>>> import numpy as np
>>> np.set_printoptions(precision=2, suppress=True, linewidth=200)
>>> tidy = lambda a: np.round(a, 2) + 0
>>> arr = np.loadtxt("run4.csv", delimiter=",")
>>> tidy(arr)
array([[0.28, 0.03, 0.13, 0.43],
       [0.03, 0.  , 0.01, 0.04],
       [0.13, 0.01, 0.06, 0.19],
       [0.43, 0.04, 0.19, 0.66]])
>>> ev, vecs = np.linalg.eigh(arr)
>>> tidy(vecs @ np.diag(ev) @ vecs.T)
array([[0.28, 0.03, 0.13, 0.43],
       [0.03, 0.  , 0.01, 0.04],
       [0.13, 0.01, 0.06, 0.19],
       [0.43, 0.04, 0.19, 0.66]])
>>> tidy(vecs.T @ arr @ vecs)
array([[0., 0., 0., 0.],
       [0., 0., 0., 0.],
       [0., 0., 0., 0.],
       [0., 0., 0., 1.]])
>>> (ev > 1e-8).sum(), (ev < -1e-8).sum()
(np.int64(1), np.int64(0))
>>> np.abs(vecs[:, -1]).round(6).argmax()
np.int64(3)
>>> tidy(np.linalg.svd(arr, compute_uv=False))
array([1., 0., 0., 0.])
>>> np.unique(ev.round(6) + 0, return_counts=True)[1]
array([3, 1])
>>> rng = np.random.default_rng(2318)
>>> idx = rng.permutation(4)
>>> idx
array([3, 2, 1, 0])
>>> other = arr[idx][:, idx]
>>> tidy(np.sort(np.abs(np.linalg.eigvals(other))))
array([0., 0., 0., 1.])
>>> np.allclose(other, arr)
False
>>> np.trace(other)
np.float64(1.0)
>>> tidy(np.diag(other))
array([0.66, 0.06, 0.  , 0.28])
>>> t3 = np.stack([arr, -3 * arr, arr[::-1]])
>>> np.linalg.matrix_rank(t3)
array([1, 1, 1])
>>> (t3 @ arr.T).shape
(3, 4, 4)
>>> other = np.array([[3, 3, 2], [0, 1, 0], [0, 3, 0]])
>>> data = np.triu(other, 1)
>>> data
array([[0, 3, 2],
       [0, 0, 0],
       [0, 0, 0]])
>>> np.argsort(-np.linalg.norm(data, axis=0).round(6), kind="stable")[:3]
array([1, 2, 0])
>>> np.linalg.cond(data) > 100
np.True_
>>> [round(float(x), 2) for x in np.linalg.svd(data, compute_uv=False)[:3]]
[3.61, 0.0, 0.0]
>>> left, sv, Vt = np.linalg.svd(data)
>>> np.argmax(sv[:-1] / (sv[1:] + 1e-6)) + 1
np.int64(1)
>>> other = left[:, :1] @ np.diag(sv[:1]) @ Vt[:1]
>>> tidy(np.linalg.norm(data - other, 2)), sv[1]
(np.float64(0.0), np.float64(0.0))
>>> np.diff(data, axis=0)
array([[ 0, -3, -2],
       [ 0,  0,  0]])
>>> data.sum(axis=1)
array([5, 0, 0])
>>> tidy(np.linalg.svd(data, compute_uv=False))
array([3.61, 0.  , 0.  ])
>>> tidy(np.linalg.norm(data))
np.float64(3.61)
>>> data - data[0]
array([[ 0,  0,  0],
       [ 0, -3, -2],
       [ 0, -3, -2]])
>>> np.linalg.rank(data)
Traceback (most recent call last):
  File "<python-input-38>", line 1, in <module>
    np.linalg.rank(data)
    ^^^^^^^^^^^^^^
AttributeError: module 'numpy.linalg' has no attribute 'rank'
>>> np.abs(data).max()
np.int64(3)
>>> np.count_nonzero(data)
np.int64(2)
>>> np.linalg.matrix_rank(data)
np.int64(1)
>>> data.sum(axis=0)
array([0, 3, 2])
>>> P = np.triu(np.array([[-4, -5, 3], [5, 3, -5], [-5, -1, -4]]), 1) + np.eye(3)
>>> other = P @ data @ np.linalg.inv(P)
>>> tidy(np.linalg.det(other))
np.float64(0.0)
>>> np.trace(other), np.trace(data)
(np.float64(0.0), np.int64(0))
>>> other
array([[ 0.,  3., 17.],
       [ 0.,  0.,  0.],
       [ 0.,  0.,  0.]])
>>> np.linalg.matrix_rank(other)
np.int64(1)
>>> W0 = np.loadtxt("sample7.csv", delimiter=",")
>>> W0
array([[ 1.,  3.,  9.],
       [ 2.,  6.,  1.],
       [ 6., 18.,  6.]])
>>> # rows and columns are dependent
>>> np.linalg.lstsq(arr[:-1].T, arr[-1])[2]
np.int32(1)
>>> tidy(np.trace(np.linalg.pinv(arr) @ arr))
np.float64(1.0)
>>> left, sv, Vt = np.linalg.svd(W0)
>>> np.argmax(sv[:-1] / (sv[1:] + 1e-6)) + 1
np.int64(2)
>>> tidy(sv)
array([21.73,  7.46,  0.  ])
>>> other = left[:, :2] @ np.diag(sv[:2]) @ Vt[:2]
>>> np.linalg.matrix_rank(W0, rtol=0.05)
np.int64(2)
>>> feats = np.array([[2.0, 2.0], [0.0, 0.0]])
>>> other = np.array([[1, 2, 0], [2, 0, 1]])
>>> Z = np.kron(other, feats)
>>> Z
array([[2., 2., 4., 4., 0., 0.],
       [0., 0., 0., 0., 0., 0.],
       [4., 4., 0., 0., 2., 2.],
       [0., 0., 0., 0., 0., 0.]])
>>> left, sv, Vt = np.linalg.svd(Z)
>>> vecs = Vt[:(sv > 1e-8).sum()]
>>> x0 = Z[0] + 2 * Z[2] + rng.integers(2) * np.eye(6)[3]
>>> x0
array([10., 10.,  4.,  4.,  4.,  4.])
>>> tidy(np.diag(vecs.T @ vecs))
array([0.4 , 0.4 , 0.48, 0.48, 0.12, 0.12])
>>> tidy(np.linalg.norm(x0 - vecs.T @ vecs @ x0))
np.float64(0.0)
>>> np.linalg.cond(arr) > 100
np.True_
>>> np.argsort(-np.linalg.norm(arr, axis=0).round(6), kind="stable")[:3]
array([3, 0, 2])
>>> [round(float(x), 2) for x in np.linalg.svd(arr, compute_uv=False)[:3]]
[1.0, 0.0, 0.0]
>>> left, sv, Vt = np.linalg.svd(feats)
>>> vecs = Vt[:(sv > 1e-8).sum()]
>>> x0 = feats[1] + 4 * feats[0] + rng.integers(2) * np.eye(2)[1]
>>> x0
array([8., 8.])
>>> tidy(np.diag(vecs.T @ vecs))
array([0.5, 0.5])
>>> tidy(np.linalg.norm(x0 - vecs.T @ vecs @ x0))
np.float64(0.0)
>>> J = np.maximum(np.array([[0], [3], [3], [1], [1], [3], [0], [1], [2], [0], [0], [1], [1], [1]]) @ np.array([[2, 3, 3]]) + np.array([3, 0, 5]), 0)
>>> J
array([[ 3,  0,  5],
       [ 9,  9, 14],
       [ 9,  9, 14],
       [ 5,  3,  8],
       [ 5,  3,  8],
       [ 9,  9, 14],
       [ 3,  0,  5],
       [ 5,  3,  8],
       [ 7,  6, 11],
       [ 3,  0,  5],
       [ 3,  0,  5],
       [ 5,  3,  8],
       [ 5,  3,  8],
       [ 5,  3,  8]])
>>> # row 2 repeats row 1
>>> left, sv, Vt = np.linalg.svd(J)
>>> vecs = Vt[:(sv > 1e-8).sum()]
>>> x0 = J[8] + 4 * J[5] + rng.integers(2) * np.eye(3)[2]
>>> x0
array([43., 42., 68.])
>>> tidy(vecs.T @ vecs)
array([[ 0.27,  0.05,  0.44],
       [ 0.05,  1.  , -0.03],
       [ 0.44, -0.03,  0.74]])
>>> tidy(np.linalg.norm(J, 2) / np.linalg.norm(J))
np.float64(0.99)
>>> np.argsort(-np.linalg.norm(J, axis=0).round(6), kind="stable")[:3]
array([2, 0, 1])
>>> np.linalg.cond(J) > 100
np.True_
>>> [round(float(x), 2) for x in np.linalg.svd(J, compute_uv=False)[:3]]
[44.37, 5.98, 0.0]
>>> K = np.loadtxt("case8.csv", delimiter=",")
>>> K
array([[ 1.,  0.,  2.],
       [ 2., 12.,  2.],
       [ 1.,  2., 21.]])
>>> tidy(np.linalg.norm(arr))
np.float64(1.0)
>>> tidy(np.abs(arr).max())
np.float64(0.66)
>>> np.zeros(4, 4)
Traceback (most recent call last):
  File "<python-input-94>", line 1, in <module>
    np.zeros(4, 4)
    ~~~~~~~~^^^^^^
TypeError: Cannot interpret '4' as a data type
>>> (K - K.T) / 2
array([[ 0. , -1. ,  0.5],
       [ 1. ,  0. ,  0. ],
       [-0.5,  0. ,  0. ]])
>>> tidy(np.linalg.det(K))
np.float64(232.0)
>>> np.trace(K)
np.float64(34.0)
>>> tidy(np.abs(np.linalg.svd(K)[2][-1]))
array([0.99, 0.16, 0.04])
>>> np.linalg.matrix_rank(K, rtol=0.1)
np.int64(2)
>>> left, sv, Vt = np.linalg.svd(K)
>>> tidy(sv)
array([21.56, 11.71,  0.92])
>>> other = left[:, :2] @ np.diag(sv[:2]) @ Vt[:2]
>>> tidy(np.linalg.norm(K - other, 2)), tidy(sv[2])
(np.float64(0.92), np.float64(0.92))
>>> tidy(other)
array([[ 0.1 ,  0.14,  2.03],
       [ 2.  , 12.  ,  2.  ],
       [ 1.09,  1.99, 21.  ]])
>>> tidy(np.abs(K - other).max())
np.float64(0.9)
>>> tidy(np.linalg.norm(K - other) / np.linalg.norm(K))
np.float64(0.04)
>>> np.linalg.matrix_rank(other)
np.int64(2)
>>> np.linalg.matrix_rank(K, rtol=0.05)
np.int64(2)
>>> Q, vecs = np.linalg.qr(K[:, :1])[0], np.linalg.qr(K[:, 1:])[0]
>>> sv = np.linalg.svd(Q.T @ vecs, compute_uv=False)
>>> tidy(sv)
array([0.92])
>>> F = np.array([[1, 0, 2], [3, 1, 0], [1, 1, 0], [1, 1, 3]])
>>> F
array([[1, 0, 2],
       [3, 1, 0],
       [1, 1, 0],
       [1, 1, 3]])
>>> x0 = np.array([-8, -2, -2])
>>> y = F @ x0
>>> tidy(np.linalg.lstsq(F, y)[0])
array([-8., -2., -2.])
>>> y = y + 0.05 * rng.normal(size=4)
>>> tidy(y)
array([-12.02, -25.98, -10.03, -16.04])
>>> c, *_ = np.linalg.lstsq(F, y)
>>> tidy(F.T @ (y - F @ c))
array([0., 0., 0.])
>>> [round(float(np.linalg.norm(np.linalg.solve(F.T @ F + lam * np.eye(3), F.T @ y))), 2) for lam in (0, 1, 10, 100)]
[8.48, 7.87, 5.16, 1.23]
>>> tidy(np.linalg.norm(y - F @ c))
np.float64(0.02)
>>> tidy(c)
array([-7.99, -2.03, -2.01])
>>> m1 = np.load("out15.npy")
>>> m1
array([[  0.5 ,  -3.01,  -0.6 ],
       [ -2.  ,   6.01,   1.2 ],
       [  1.  ,   4.5 ,   0.9 ],
       [ -1.1 ,  -3.95,  -0.8 ],
       [  0.7 ,   4.02,   0.8 ],
       [  0.9 ,   0.01,   0.  ],
       [ -1.7 ,  -1.02,  -0.2 ],
       [  0.5 ,  10.51,   2.1 ],
       [  1.8 ,  -3.03,  -0.6 ],
       [ -0.3 ,   4.98,   1.  ],
       [ -0.9 ,  -1.94,  -0.4 ],
       [ -0.7 ,   3.98,   0.8 ],
       [  0.1 , -12.  ,  -2.4 ],
       [  0.5 ,  -7.49,  -1.5 ],
       [  0.5 ,  -2.01,  -0.4 ],
       [ -0.8 ,  -5.  ,  -1.  ]])
>>> # column 1 dominates
>>> cen = m1 - m1.mean(axis=0)
>>> left, sv, Vt = np.linalg.svd(cen, full_matrices=False)
>>> np.linalg.matrix_rank(cen)
np.int64(3)
>>> tidy(sv)
array([22.57,  4.07,  0.02])
>>> tidy(Vt[0] * np.sign(Vt[0, np.abs(Vt[0]).argmax()]))
array([-0.01,  0.98,  0.2 ])
>>> other = np.array([[0, 0], [2, 2], [4, 2]])
>>> tidy(np.einsum("ij->j", m1))
array([-1.  , -5.44, -1.1 ])
>>> np.linalg.matrix_rank(m1 @ other)
np.int64(2)
>>> np.vstack([m1, other.T]).shape
(18, 3)
>>> left, sv, Vt = np.linalg.svd(m1)
>>> np.argmax(sv[:-1] / (sv[1:] + 1e-6)) + 1
np.int64(2)
>>> other = left[:, :2] @ np.diag(sv[:2]) @ Vt[:2]
>>> np.linalg.matrix_rank(m1, rtol=0.05)
np.int64(2)
>>> np.linalg.matrix_rank(other)
np.int64(2)
>>> C2 = np.cov(m1, rowvar=False)
>>> tidy(np.median(m1, axis=0))
array([ 0.3 , -1.48, -0.3 ])
>>> tidy(np.corrcoef(m1.T))
array([[ 1.  , -0.06, -0.06],
       [-0.06,  1.  ,  1.  ],
       [-0.06,  1.  ,  1.  ]])
>>> tidy(np.polyfit(m1[:, 1], m1[:, 0], 1))
array([-0.01, -0.07])
>>> tidy(np.linalg.eigvalsh(C2)[::-1])
array([33.95,  1.1 ,  0.  ])
>>> np.argsort(-m1.std(axis=0).round(6), kind="stable")
array([1, 2, 0])
